>>> import numpy as np
>>> from numpy import linalg as LA
>>> np.set_printoptions(precision=1, suppress=True, linewidth=200)
>>> def rnd(a):
...     return np.round(a, 1) + 0
... 
>>> m1 = np.loadtxt("sample4.csv", delimiter=",")
>>> m1
array([[4., 2., 6.],
       [1., 1., 3.],
       [1., 1., 3.],
       [0., 0., 0.],
       [3., 3., 2.],
       [4., 2., 6.],
       [1., 1., 3.],
       [0., 0., 0.],
       [1., 1., 3.],
       [0., 0., 0.],
       [0., 0., 0.],
       [0., 0., 0.],
       [6., 4., 5.],
       [3., 3., 2.],
       [3., 3., 2.],
       [0., 0., 0.],
       [1., 1., 3.],
       [3., 1., 3.]])
>>> cen = m1 - m1.mean(axis=0)
>>> evecs = LA.svd(cen)[2][:1]
>>> B = cen - cen @ evecs.T @ evecs
>>> rnd(np.diag(evecs.T @ evecs))
array([0.4, 0.2, 0.5])
>>> rnd(B.std(axis=0))
array([0.5, 0.6, 0.7])
>>> LA.norm(B, axis=1).round(6).argmax()
np.int64(4)
>>> rnd((cen @ evecs.T).std(axis=0))
array([2.7])
>>> rnd(np.cov(cen @ evecs.T, rowvar=False))
np.float64(7.7)
>>> X = np.loadtxt("layer4.csv", delimiter=",")
>>> X
array([[4., 4., 3., 5.],
       [5., 2., 0., 3.]])
>>> x0 = np.array([2, 2, 0, 1])
>>> h1 = np.maximum(X @ x0, 0)
>>> np.flatnonzero(h1 > 1e-9)
array([0, 1])
>>> rnd(np.tanh(X @ x0))
array([1., 1.])
>>> np.maximum(X @ (3 * x0), 0)
array([63., 51.])
>>> X.T @ h1
array([169., 118.,  63., 156.])
>>> X * (h1 > 1e-9)[:, None]
array([[4., 4., 3., 5.],
       [5., 2., 0., 3.]])
>>> f = np.array([-5, -5, -1])
>>> rng = np.random.default_rng(59)
>>> E = np.outer(rng.normal(size=24), f) + 0.1 * rng.normal(size=(24, 3))
>>> rnd(E)
array([[  5. ,   4.9,   1.1],
       [ -8. ,  -7.9,  -1.5],
       [ -9.7,  -9.5,  -1.9],
       [  0.1,  -0.1,   0.1],
       [  4.7,   4.6,   0.9],
       [  2.9,   2.9,   0.5],
       [  0.4,   0.5,   0.3],
       [  5.3,   5.2,   1.1],
       [-10.7, -10.9,  -2.4],
       [ -1.4,  -1.4,  -0.4],
       [ -5. ,  -5.1,  -1.1],
       [ -2.7,  -2.8,  -0.4],
       [ -5.4,  -5.3,  -1.1],
       [ -0.1,  -0.3,   0. ],
       [  3.5,   3.5,   0.7],
       [ -6.6,  -6.6,  -1.4],
       [  2.6,   2.6,   0.5],
       [  4.3,   4.4,   0.9],
       [ -5.5,  -5.3,  -1. ],
       [  4.7,   4.9,   1. ],
       [  5.6,   5.5,   1.2],
       [ -7.7,  -7.8,  -1.7],
       [ -2.7,  -2.6,  -0.5],
       [  2.2,   2.1,   0.3]])
>>> B = np.c_[E[:, :2] @ np.array([[-3, 0], [3, 1]]), np.array([-1, -1, -1, -3, 1, 5, 4, 2, 3, 3, 5, 5, -3, 5, 4, 5, -2, -1, 4, -2, 0, -5, 2, -4])]
>>> rnd(B)
array([[ -0.3,   4.9,  -1. ],
       [  0.2,  -7.9,  -1. ],
       [  0.5,  -9.5,  -1. ],
       [ -0.6,  -0.1,  -3. ],
       [ -0.1,   4.6,   1. ],
       [  0.1,   2.9,   5. ],
       [  0.2,   0.5,   4. ],
       [ -0.3,   5.2,   2. ],
       [ -0.4, -10.9,   3. ],
       [  0. ,  -1.4,   3. ],
       [ -0.1,  -5.1,   5. ],
       [ -0.4,  -2.8,   5. ],
       [  0.4,  -5.3,  -3. ],
       [ -0.5,  -0.3,   5. ],
       [ -0.1,   3.5,   4. ],
       [ -0.1,  -6.6,   5. ],
       [ -0.1,   2.6,  -2. ],
       [  0.2,   4.4,  -1. ],
       [  0.8,  -5.3,   4. ],
       [  0.5,   4.9,  -2. ],
       [ -0.2,   5.5,   0. ],
       [ -0.4,  -7.8,  -5. ],
       [  0.4,  -2.6,   2. ],
       [ -0.4,   2.1,  -4. ]])
>>> rnd(LA.norm(LA.qr(E)[0].T @ B, axis=0) ** 2 / ((B ** 2).sum(axis=0) + 1e-12))
array([1., 1., 0.])
>>> LA.matrix_rank(np.c_[E, B])
np.int64(4)
